% python3 -q
>>> import numpy as np
>>> np.set_printoptions(precision=3, suppress=True, linewidth=140, sign=" ")
>>> E = np.load("sample1.npy")
>>> print(E)
[[  0.2  -0.8  -2.7   0.    0.6   1.5  -0.1  -0.3   0.8  -0.1   0.2]
 [  1.    0.3  -0.9   0.6   2.2  -0.6   0.9  -1.5   0.2   1.3  -1. ]
 [ -0.2   2.    1.1   0.2  -0.9   1.1   0.8   1.6   0.7  -0.4   0.9]
 [ -0.2  -1.1  -0.2  -0.3  -1.3   0.3  -1.2  -0.6  -0.7  -1.9  -0.9]
 [  1.2  -1.4   0.4   0.8  -1.5   1.5   0.6   1.8   1.3   0.4  -0.5]
 [  2.2  -0.7  -0.3   1.5   0.8   0.8   1.1   0.6   0.7  -0.6  -1.3]
 [ -1.1   0.6   0.5  -0.9  -2.7  -1.    0.1   0.1   0.7  -0.4  -1.3]
 [  0.2   0.8  -2.3   0.2   1.    0.8  -0.7   0.7   0.1  -1.4   0.2]
 [  0.6  -0.8  -1.4  -0.6  -1.   -0.2   1.2   1.2  -0.6  -0.2  -0.1]
 [ -0.5   0.5   0.   -0.2  -1.4   0.   -0.4   0.   -0.2   2.5   0.1]
 [ -0.7  -1.1   0.1   1.8  -1.5  -1.   -1.   -1.3   0.1   2.5   1. ]
 [ -1.5   0.4  -0.3   1.2   0.1  -0.3  -0.4  -0.7   0.6   0.3  -2.5]
 [  0.6   0.4   0.4  -0.1  -0.5  -0.6   1.4   0.1  -0.1  -0.4  -1.4]
 [ -0.3  -0.8   1.7  -0.9  -1.3   0.1  -0.3   0.1   2.9   0.6   0.4]
 [ -0.9  -1.   -0.4   1.4   0.4   0.8  -1.6   0.    0.4  -0.7  -1.3]
 [  1.8   0.6  -0.1   2.9   0.6  -0.8   1.7  -0.6   0.1  -1.3  -0.1]
 [  4.  -24.  -10.    2.   22.    8.  -20.    0.  -20.   18.   -6. ]
 [ -0.6  -2.   -0.3  -1.6   0.5   0.   -0.3   0.6  -0.9   2.8  -0.8]
 [  0.6   1.1  -0.4  -0.1   0.2   1.3   0.1   0.3  -0.9  -0.2  -0.7]]
>>> # row 16 is much longer than the rest
>>> A2 = E / np.sqrt((E ** 2).mean(axis=1, keepdims=True))
>>> A2[17]
array([-0.483, -1.609, -0.241, -1.287,  0.402,  0.   , -0.241,  0.483, -0.724,  2.252, -0.644])
>>> np.linalg.matrix_rank(A2) == np.linalg.matrix_rank(E)
np.True_
>>> A2 = np.c_[E[:, :7] @ np.array([[0, -1, -2, 0, 2, 0, -2],
...     [0, -1, 2, -1, 0, 0, 2],
...     [-2, 2, 2, 0, 1, 0, -1],
...     [-1, 0, 0, 2, 2, -1, -1],
...     [0, 2, 2, -1, 2, 2, 0],
...     [0, -1, 0, 2, -2, 1, 0],
...     [-2, 2, 1, -2, 1, -2, 0]]), np.array([9, -5, -9, 0, 7, 5, 3, 4, 1, -6, 3, 1, 8, 2, 8, -5, -7, -3, 7])]
>>> A2
array([[  5.6,  -5.3,  -6.3,   3.4,  -4.2,   2.9,   0.7,   9. ],
       [ -0.6,   3.7,   2.1,  -4.3,   8.8,   1.4,  -1.1,  -5. ],
       [ -4. ,  -0.9,   5.6,  -0.1,  -2.1,  -2.5,   3.1,  -9. ],
       [  3.1,  -4.4,  -6. ,   4.8,  -5.6,   0.4,  -1.3,   0. ],
       [ -2.8,  -2.3,  -6.8,   6.3,  -1. ,  -3.5,  -6.4,   7. ],
       [ -3.1,   0.9,  -3.7,   2.3,   8.2,  -1.3,  -7. ,   5. ],
       [ -0.3,  -2.7,  -0.9,  -1.9,  -6.8,  -5.7,   3.8,   3. ],
       [  5.8,  -5.8,  -2.1,   1.6,  -1.8,   4. ,   3.3,   4. ],
       [  1. ,  -2. ,  -6.4,  -2.2,  -1.8,  -4. ,  -0.8,   1. ],
       [  1. ,  -3.6,  -1.2,   1.3,  -4.6,  -1.8,   2.2,  -6. ],
       [  0. ,  -2. ,  -4.6,   6.2,   0.3,  -3.8,  -2.7,   3. ],
       [  0.2,   0.2,   3. ,   2.1,  -0.5,  -0.5,   2.9,   1. ],
       [ -3.5,   2.2,   0.8,  -4.1,   3. ,  -4.3,  -0.7,   8. ],
       [ -1.9,   1.2,  -0.5,   1.1,  -3.8,  -1. ,  -1.8,   2. ],
       [  2.6,  -2.1,  -1.8,   8.2,  -1.8,   3.4,  -1.2,   8. ],
       [ -6.1,   2.8,   0.3,  -0.4,  13.8,  -5.9,  -5.2,  -5. ],
       [ 58. ,  -4. , -52. ,  62. ,  10. ,  90. , -48. ,  -7. ],
       [  2.8,   2.4,  -2.7,  -1.1,  -4. ,   3.2,  -0.9,  -3. ],
       [  0.7,  -3.2,   0.7,   0.9,  -1.5,   1.6,   1.5,   7. ]])
>>> np.linalg.matrix_rank(np.c_[E, A2])
np.int64(12)
>>> np.linalg.norm(np.linalg.qr(E)[0].T @ A2, axis=0) ** 2 / ((A2 ** 2).sum(axis=0) + 1e-12)
array([ 1.  ,  1.  ,  1.  ,  1.  ,  1.  ,  1.  ,  1.  ,  0.55])
>>> W0 = np.arange(50).reshape(5, 10) + -2
>>> print(W0)
[[-2 -1  0  1  2  3  4  5  6  7]
 [ 8  9 10 11 12 13 14 15 16 17]
 [18 19 20 21 22 23 24 25 26 27]
 [28 29 30 31 32 33 34 35 36 37]
 [38 39 40 41 42 43 44 45 46 47]]
>>> A2 = W0[0, 0] * W0[1:] - np.outer(W0[1:, 0], W0[0])
>>> A2
array([[   0,  -10,  -20,  -30,  -40,  -50,  -60,  -70,  -80,  -90],
       [   0,  -20,  -40,  -60,  -80, -100, -120, -140, -160, -180],
       [   0,  -30,  -60,  -90, -120, -150, -180, -210, -240, -270],
       [   0,  -40,  -80, -120, -160, -200, -240, -280, -320, -360]])
>>> W0[:, 0] / W0[0, 0]
array([  1.,  -4.,  -9., -14., -19.])
